$ python3 -q
>>> import numpy as np
>>> from numpy import linalg as LA
>>> np.set_printoptions(precision=1, suppress=True, linewidth=200)
>>> M = np.loadtxt("case1.csv", delimiter=",")
>>> print(M)
[[ 0. -3. -1.  1.  1.  0.  1. -3.  3. -1.]
 [ 0.  0.  3. -1.  2.  1.  3.  3.  3.  2.]
 [ 0.  0.  0. -1.  3. -1.  1.  2.  1.  1.]
 [ 0.  0.  0.  0. -1.  2.  3. -1.  0. -2.]
 [ 0.  0.  0.  0.  0. -1.  3.  3. -3.  3.]
 [ 0.  0.  0.  0.  0.  0.  3. -3. -2.  3.]
 [ 0.  0.  0.  0.  0.  0.  0. -2.  1. -3.]
 [ 0.  0.  0.  0.  0.  0.  0.  0.  0. -1.]
 [ 0.  0.  0.  0.  0.  0.  0.  0.  0.  2.]
 [ 0.  0.  0.  0.  0.  0.  0.  0.  0.  0.]]
>>> # null space of dimension 2
>>> left, sigma, vt = LA.svd(M)
>>> print(sigma.round(1) + 0)
[9.  6.8 6.3 4.4 2.9 2.3 1.  0.3 0.  0. ]
>>> out = left[:, :8] @ np.diag(sigma[:8]) @ vt[:8]
>>> print(round(float(LA.norm(M - out, 2)), 1), round(float(sigma[8]), 1))
0.0 0.0
>>> print(out.round(1) + 0)
[[ 0. -3. -1.  1.  1.  0.  1. -3.  3. -1.]
 [ 0.  0.  3. -1.  2.  1.  3.  3.  3.  2.]
 [ 0.  0.  0. -1.  3. -1.  1.  2.  1.  1.]
 [ 0.  0.  0.  0. -1.  2.  3. -1.  0. -2.]
 [ 0.  0.  0.  0.  0. -1.  3.  3. -3.  3.]
 [ 0.  0.  0.  0.  0.  0.  3. -3. -2.  3.]
 [ 0.  0.  0.  0.  0.  0.  0. -2.  1. -3.]
 [ 0.  0.  0.  0.  0.  0.  0.  0.  0. -1.]
 [ 0.  0.  0.  0.  0.  0.  0.  0.  0.  2.]
 [ 0.  0.  0.  0.  0.  0.  0.  0.  0.  0.]]
>>> print(round(LA.norm(M, 2) / LA.norm(M), 1))
0.6
>>> print(np.argsort(-LA.norm(M, axis=0).round(6), kind="stable")[:3])
[7 9 6]
>>> print((M + M.T) / 2)
[[ 0.  -1.5 -0.5  0.5  0.5  0.   0.5 -1.5  1.5 -0.5]
 [-1.5  0.   1.5 -0.5  1.   0.5  1.5  1.5  1.5  1. ]
 [-0.5  1.5  0.  -0.5  1.5 -0.5  0.5  1.   0.5  0.5]
 [ 0.5 -0.5 -0.5  0.  -0.5  1.   1.5 -0.5  0.  -1. ]
 [ 0.5  1.   1.5 -0.5  0.  -0.5  1.5  1.5 -1.5  1.5]
 [ 0.   0.5 -0.5  1.  -0.5  0.   1.5 -1.5 -1.   1.5]
 [ 0.5  1.5  0.5  1.5  1.5  1.5  0.  -1.   0.5 -1.5]
 [-1.5  1.5  1.  -0.5  1.5 -1.5 -1.   0.   0.  -0.5]
 [ 1.5  1.5  0.5  0.  -1.5 -1.   0.5  0.   0.   1. ]
 [-0.5  1.   0.5 -1.   1.5  1.5 -1.5 -0.5  1.   0. ]]
>>> assert M == M.T
Traceback (most recent call last):
  File "<python-input-14>", line 1, in <module>
    assert M == M.T
           ^^^^^^^^
ValueError: The truth value of an array with more than one element is ambiguous. Use a.any() or a.all()
>>> print(np.allclose(M @ M.T, M.T @ M))
False
>>> print(np.trace(M))
0.0
>>> print(round(np.abs(LA.eigvals(M)).max(), 1))
0.0
>>> print(M @ M)
[[  0.   0.  -9.   4. -10.  -1.  -4. -11. -12.   0.]
 [  0.   0.   0.  -3.  10.  -7.   9.   4.  -2.   8.]
 [  0.   0.   0.   0.   1.  -5.   3.  11.  -6.   5.]
 [  0.   0.   0.   0.   0.   1.   3. -15.   2.  -5.]
 [  0.   0.   0.   0.   0.   0.  -3.  -3.   5. -21.]
 [  0.   0.   0.   0.   0.   0.   0.  -6.   3. -10.]
 [  0.   0.   0.   0.   0.   0.   0.   0.   0.   4.]
 [  0.   0.   0.   0.   0.   0.   0.   0.   0.   0.]
 [  0.   0.   0.   0.   0.   0.   0.   0.   0.   0.]
 [  0.   0.   0.   0.   0.   0.   0.   0.   0.   0.]]
>>> print([int(LA.matrix_rank(LA.matrix_power(M, p))) for p in range(1, 11)])
[8, 7, 6, 5, 4, 3, 2, 1, 0, 0]
>>> print(LA.matrix_rank(M - M[0, 0] * np.eye(10)))
8
>>> F = np.load("mat.npy")
>>> print(F)
[[ 1.9 -0.1 -0.7 -0.1  2.2 -1.7  1.7 -0.6  1.7  0.4]
 [ 0.1 -1.4 -0.5 -1.2 -0.6  0.1  1.   2.1 -0.7  0.4]
 [ 0.  -1.5 -0.5 -1.2 -0.3  0.2  1.   2.2 -0.5  0.5]
 [-0.1  0.3 -1.3 -0.5 -0.9  1.2 -0.1  0.4 -0.9 -0.6]
 [ 0.2  1.1  1.9  1.  -0.1 -0.2  1.2  0.   0.2 -1.5]
 [ 0.3  0.2 -0.1 -0.7  0.4 -1.4  0.3 -0.1  0.8 -0.4]
 [-0.4 -0.3  0.4 -1.3  2.1  2.1  0.  -1.   0.6 -0.6]
 [ 0.7 -0.3  0.9  1.3  0.1  0.8  0.3 -0.9  0.1  2.2]]
>>> W = np.array([[5, 9, 1, 5],
...     [8, 4, 4, 5],
...     [5, 7, 8, 5],
...     [5, 0, 8, 5],
...     [1, 6, 7, 2],
...     [7, 4, 3, 8],
...     [5, 2, 5, 7],
...     [2, 9, 1, 7],
...     [0, 3, 1, 4],
...     [1, 4, 7, 9]])
>>> c = np.array([1, -1, 2, -1])
>>> hid = np.maximum(F @ W + c, 0)
>>> print((hid > 0).astype(int))
[[1 1 1 1]
 [0 1 0 1]
 [0 1 0 1]
 [1 0 0 0]
 [1 1 1 1]
 [0 0 0 0]
 [1 1 1 1]
 [1 1 1 1]]
>>> print((hid > 0).mean(axis=0))
[0.6 0.8 0.5 0.8]
>>> Z = np.array([[1, 0], [3, 3], [0, 1], [0, 3]])
>>> print(hid @ Z)
[[ 69.4 124.2]
 [ 24.   42.3]
 [ 32.4  59.1]
 [  1.1   0. ]
 [ 70.6 108.2]
 [  0.    0. ]
 [ 31.5  40.8]
 [ 68.1 189.5]]
>>> t = np.radians(90)
>>> R = np.eye(10)
>>> R[0, 0] = R[7, 7] = np.cos(t)
>>> R[0, 7], R[7, 0] = -np.sin(t), np.sin(t)
>>> print(R.round(1) + 0)
[[ 0.  0.  0.  0.  0.  0.  0. -1.  0.  0.]
 [ 0.  1.  0.  0.  0.  0.  0.  0.  0.  0.]
 [ 0.  0.  1.  0.  0.  0.  0.  0.  0.  0.]
 [ 0.  0.  0.  1.  0.  0.  0.  0.  0.  0.]
 [ 0.  0.  0.  0.  1.  0.  0.  0.  0.  0.]
 [ 0.  0.  0.  0.  0.  1.  0.  0.  0.  0.]
 [ 0.  0.  0.  0.  0.  0.  1.  0.  0.  0.]
 [ 1.  0.  0.  0.  0.  0.  0.  0.  0.  0.]
 [ 0.  0.  0.  0.  0.  0.  0.  0.  1.  0.]
 [ 0.  0.  0.  0.  0.  0.  0.  0.  0.  1.]]
>>> out = F @ R.T
>>> print(np.allclose(F @ F.T, out @ out.T))
True
>>> print(np.round(LA.det(R), 1), np.trace(R))
1.0 8.0
>>> print(out.round(1) + 0)
[[ 0.6 -0.1 -0.7 -0.1  2.2 -1.7  1.7  1.9  1.7  0.4]
 [-2.1 -1.4 -0.5 -1.2 -0.6  0.1  1.   0.1 -0.7  0.4]
 [-2.2 -1.5 -0.5 -1.2 -0.3  0.2  1.   0.  -0.5  0.5]
 [-0.4  0.3 -1.3 -0.5 -0.9  1.2 -0.1 -0.1 -0.9 -0.6]
 [ 0.   1.1  1.9  1.  -0.1 -0.2  1.2  0.2  0.2 -1.5]
 [ 0.1  0.2 -0.1 -0.7  0.4 -1.4  0.3  0.3  0.8 -0.4]
 [ 1.  -0.3  0.4 -1.3  2.1  2.1  0.  -0.4  0.6 -0.6]
 [ 0.9 -0.3  0.9  1.3  0.1  0.8  0.3  0.7  0.1  2.2]]
>>> out = np.array([[2, 2],
...     [0, 2],
...     [2, 0],
...     [2, 2],
...     [2, 0],
...     [2, 2],
...     [0, 1],
...     [1, 2],
...     [1, 2],
...     [1, 1]])
>>> print(LA.matrix_rank(F @ out))
2
>>> out @ F
Traceback (most recent call last):
  File "<python-input-41>", line 1, in <module>
    out @ F
    ~~~~^~~
ValueError: matmul: Input operand 1 has a mismatch in its core dimension 0, with gufunc signature (n?,k),(k,m?)->(n?,m?) (size 8 is different from 2)
>>> print(LA.matrix_rank(np.vstack([F, out.T])))
10
>>> blk = np.stack([F, 3 * F, F[::-1]])
>>> print(LA.norm(blk, axis=(1, 2)))
[ 8.9 26.8  8.9]
>>> print(np.einsum("bij,cij->bc", blk, blk))
[[ 79.7 239.1  -6.1]
 [239.1 717.2 -18.3]
 [ -6.1 -18.3  79.7]]
>>> print(LA.matrix_rank(blk))
[8 8 8]
